% ipython --no-banner

In [1]: import numpy as np

In [2]: np.set_printoptions(suppress=True, linewidth=160)

In [3]: def rnd(a):
   ...:     return np.round(a, 2) + 0
   ...: 

In [4]: E = np.load("sample2.npy")

In [5]: E
Out[5]: 
array([[ 4,  6, 10, 12, 11,  1, 15, 14,  8],
       [ 6,  6, 11, 10, 10, 14, 10, 15,  4],
       [10, 11,  8,  6, 15,  7, 13,  5,  9],
       [12, 10,  6, 14, 16,  8, 10, 16,  6],
       [11, 10, 15, 16, 10, 15, 18,  4,  9],
       [ 1, 14,  7,  8, 15,  2,  4,  5,  9],
       [15, 10, 13, 10, 18,  4,  0, 12,  7],
       [14, 15,  5, 16,  4,  5, 12,  0,  6],
       [ 8,  4,  9,  6,  9,  9,  7,  6,  4]])

In [6]: ev, evecs = np.linalg.eigh(E)

In [7]: np.abs(evecs[:, -1]).round(6).argmax()
Out[7]: np.int64(4)

In [8]: np.unique(ev.round(6) + 0, return_counts=True)[1]
Out[8]: array([1, 1, 1, 1, 1, 1, 1, 1, 1])

In [9]: (ev > 1e-8).sum(), (ev < -1e-8).sum()
Out[9]: (np.int64(4), np.int64(5))

In [10]: rnd(np.linalg.eigvalsh(E @ E))
Out[10]: array([   0.07,    7.15,   56.52,   60.89,  137.93,  186.5 ,  305.99,  435.02, 7319.94])

In [11]: rnd(ev.sum()), np.trace(E)
Out[11]: (np.float64(48.0), np.int64(48))

In [12]: rnd(np.linalg.svd(E, compute_uv=False))
Out[12]: array([85.56, 20.86, 17.49, 13.66, 11.74,  7.8 ,  7.52,  2.67,  0.25])

In [13]: rnd(evecs @ np.diag(ev) @ evecs.T)
Out[13]: 
array([[ 4.,  6., 10., 12., 11.,  1., 15., 14.,  8.],
       [ 6.,  6., 11., 10., 10., 14., 10., 15.,  4.],
       [10., 11.,  8.,  6., 15.,  7., 13.,  5.,  9.],
       [12., 10.,  6., 14., 16.,  8., 10., 16.,  6.],
       [11., 10., 15., 16., 10., 15., 18.,  4.,  9.],
       [ 1., 14.,  7.,  8., 15.,  2.,  4.,  5.,  9.],
       [15., 10., 13., 10., 18.,  4.,  0., 12.,  7.],
       [14., 15.,  5., 16.,  4.,  5., 12.,  0.,  6.],
       [ 8.,  4.,  9.,  6.,  9.,  9.,  7.,  6.,  4.]])

In [14]: f = np.array([-1, 2, 1, -1, 2, -1, -2, 2, 1])

In [15]: Y = E + np.outer(f, np.eye(9)[2])

In [16]: np.linalg.matrix_rank(Y - E)
Out[16]: np.int64(1)

In [17]: np.linalg.matrix_rank(np.linalg.inv(Y) - np.linalg.inv(E), tol=1e-8)
Out[17]: np.int64(1)

In [18]: F = np.load("test16.npy")

In [19]: F
Out[19]: 
array([[ 3., -3., -1.,  2.,  1., -3., -3., -2.],
       [ 3., -1., -3.,  4., -2., -2., -3., -4.],
       [ 0.,  0.,  1.,  2.,  1.,  1.,  1.,  1.],
       [ 0.,  0.,  1., -1.,  2.,  1., -1., -2.],
       [ 0.,  0., -2.,  1., -2.,  0.,  2.,  0.],
       [ 0.,  0.,  0., -2.,  1., -2., -2.,  1.],
       [ 0.,  0., -2., -2.,  2.,  0.,  0.,  2.],
       [ 0.,  0., -2.,  0.,  2.,  1.,  2., -2.]])

In [20]: x = np.array([0, 1, 2, -3, 3, 0, -1, -3])

In [21]: rhs = F @ x

In [22]: rhs
Out[22]: array([  1., -10.,  -5.,  18., -15.,   8.,   2.,   6.])

In [23]: rnd(np.linalg.solve(F, rhs + F[:, 2]))
Out[23]: array([ 0.,  1.,  3., -3.,  3.,  0., -1., -3.])

In [24]: rnd(np.linalg.solve(F, 2 * rhs))
Out[24]: array([ 0.,  2.,  4., -6.,  6.,  0., -2., -6.])

In [25]: rnd(np.linalg.solve(F.T, F[3]))
Out[25]: array([0., 0., 0., 1., 0., 0., 0., 0.])

In [26]: f = np.array([1, 1, 1])

In [27]: np.polyval(f, F[0])
Out[27]: array([13.,  7.,  1.,  7.,  3.,  7.,  7.,  3.])

In [28]: np.array([np.convolve(row, f, "same") for row in F])
Out[28]: 
array([[ 0., -1., -2.,  2.,  0., -5., -8., -5.],
       [ 2., -1.,  0., -1.,  0., -7., -9., -7.],
       [ 0.,  1.,  3.,  4.,  4.,  3.,  3.,  2.],
       [ 0.,  1.,  0.,  2.,  2.,  2., -2., -3.],
       [ 0., -2., -1., -3., -1.,  0.,  2.,  2.],
       [ 0.,  0., -2., -1., -3., -3., -3., -1.],
       [ 0., -2., -4., -2.,  0.,  2.,  2.,  2.],
       [ 0., -2., -2.,  0.,  3.,  5.,  1.,  0.]])

In [29]: np.linalg.cond(F) > 100
Out[29]: np.True_

In [30]: rnd(np.linalg.norm(F, 2) / np.linalg.norm(F))
Out[30]: np.float64(0.73)

In [31]: F - F[0]
Out[31]: 
array([[ 0.,  0.,  0.,  0.,  0.,  0.,  0.,  0.],
       [ 0.,  2., -2.,  2., -3.,  1.,  0., -2.],
       [-3.,  3.,  2.,  0.,  0.,  4.,  4.,  3.],
       [-3.,  3.,  2., -3.,  1.,  4.,  2.,  0.],
       [-3.,  3., -1., -1., -3.,  3.,  5.,  2.],
       [-3.,  3.,  1., -4.,  0.,  1.,  1.,  3.],
       [-3.,  3., -1., -4.,  1.,  3.,  3.,  4.],
       [-3.,  3., -1., -2.,  1.,  4.,  5.,  0.]])

In [32]: rnd(np.linalg.svd(F, compute_uv=False))
Out[32]: array([10.25,  6.07,  4.69,  4.23,  3.12,  1.67,  0.86,  0.02])

In [33]: F.sum(axis=0)
Out[33]: array([ 6., -4., -8.,  4.,  5., -4., -4., -6.])

In [34]: np.unravel_index(np.abs(F).argmax(), F.shape)
Out[34]: (np.int64(1), np.int64(3))

In [35]: F.shape
Out[35]: (8, 8)

In [36]: np.count_nonzero(F)
Out[36]: np.int64(46)

In [37]: np.diff(F, axis=0)
Out[37]: 
array([[ 0.,  2., -2.,  2., -3.,  1.,  0., -2.],
       [-3.,  1.,  4., -2.,  3.,  3.,  4.,  5.],
       [ 0.,  0.,  0., -3.,  1.,  0., -2., -3.],
       [ 0.,  0., -3.,  2., -4., -1.,  3.,  2.],
       [ 0.,  0.,  2., -3.,  3., -2., -4.,  1.],
       [ 0.,  0., -2.,  0.,  1.,  2.,  2.,  1.],
       [ 0.,  0.,  0.,  2.,  0.,  1.,  2., -4.]])
